$ python -q
>>> import numpy as np
>>> np.set_printoptions(precision=2, suppress=True, linewidth=120, sign=" ")
>>> K = np.load("sample8.npy")
>>> K
array([[ 1, -1,  2, -1,  2, -3,  1],
       [-2,  3, -2,  2, -3, -3,  2],
       [ 3,  0,  2, -3,  1,  2,  3],
       [ 1, -3,  2, -1,  1,  0, -3]])
>>> vec = np.array([1, 1, 0, 0, 2, 0, 1])
>>> h = np.maximum(K @ vec, 0)
>>> h
array([ 5,  0,  8,  0])
>>> np.tanh(K @ vec)
array([ 1., -1.,  1., -1.])
>>> K * (h > 1e-9)[:, None]
array([[ 1, -1,  2, -1,  2, -3,  1],
       [ 0,  0,  0,  0,  0,  0,  0],
       [ 3,  0,  2, -3,  1,  2,  3],
       [ 0,  0,  0,  0,  0,  0,  0]])
>>> np.maximum(K @ (3 * vec), 0)
array([ 15,   0,  24,   0])
>>> Y = np.array([[4, -5, 3],
...     [-4, -7, -2],
...     [9, 3, 6],
...     [-3, 7, -8],
...     [9, -3, 1],
...     [-3, 8, 0],
...     [-5, -4, 3]])
>>> Y @ K
Traceback (most recent call last):
  File "<python-input-11>", line 1, in <module>
    Y @ K
    ~~^~~
ValueError: matmul: Input operand 1 has a mismatch in its core dimension 0, with gufunc signature (n?,k),(k,m?)->(n?,m?) (size 4 is different from 3)
>>> np.linalg.matrix_rank(K @ Y)
np.int64(3)
>>> Y.T @ K.T
array([[ 51, -72,  27,  61],
       [-33, -26, -29,  24],
       [ 30, -37,  55,  21]])
>>> K @ Y
array([[ 51, -33,  30],
       [-72, -26, -37],
       [ 27, -29,  55],
       [ 61,  24,  21]])
>>> np.einsum("ij,ij->i", K, K)
array([ 21,  43,  36,  25])
